% python3 -q
>>> import numpy as np
>>> np.set_printoptions(precision=2, suppress=True, linewidth=200)
>>> E = np.load("m.npy")
>>> E
array([[ 8.64,  4.32, -2.57],
       [-9.64,  2.27, -1.37],
       [-7.49, -4.59, -4.78],
       [-6.67,  7.28,  1.58],
       [ 4.08, -8.42, -3.53],
       [ 0.76, -9.46, -3.16],
       [ 7.02,  2.47,  6.68],
       [ 4.73,  2.87, -8.33],
       [-3.56,  5.24,  7.74],
       [-1.5 ,  1.44, -9.78],
       [ 8.34,  0.18, -5.51],
       [ 4.13,  7.94, -4.46],
       [ 3.61,  8.63, -3.54],
       [ 5.61,  5.61, -6.09]])
>>> cen = (E - E.mean(axis=0)) / E.std(axis=0)
>>> np.argwhere(np.abs(cen) > 2)
array([[5, 1],
       [8, 2]])
>>> cen.std(axis=0)
array([1., 1., 1.])
>>> coef = np.linalg.lstsq(np.delete(cen, 2, axis=1), cen[:, 2])[0]
>>> round(float(1 - np.var(cen[:, 2] - np.delete(cen, 2, axis=1) @ coef)), 2)
0.07
>>> W = np.array([[0, 1, 1, 2], [2, 2, -1, 1], [2, 0, -1, 1]])
>>> coef = np.array([1, 2, 2, 3])
>>> H = np.maximum(E @ W + coef, 0)
>>> (H > 0).astype(int)
array([[1, 1, 1, 1],
       [1, 0, 0, 0],
       [0, 0, 1, 0],
       [1, 1, 0, 0],
       [0, 0, 1, 0],
       [0, 0, 1, 0],
       [1, 1, 0, 1],
       [0, 1, 1, 1],
       [1, 1, 0, 1],
       [0, 1, 1, 0],
       [0, 1, 1, 1],
       [1, 1, 1, 1],
       [1, 1, 1, 1],
       [1, 1, 1, 1]])
>>> C = np.array([[-2, 1, 2], [1, -1, -2], [3, -3, 2], [-2, -3, 2]])
>>> W @ C
array([[  0, -10,   4],
       [ -7,   0,   0],
       [ -9,   2,   4]])
>>> (H @ C).round(6).argmax(axis=1)
array([2, 2, 0, 2, 0, 0, 2, 0, 2, 0, 2, 2, 2, 0])
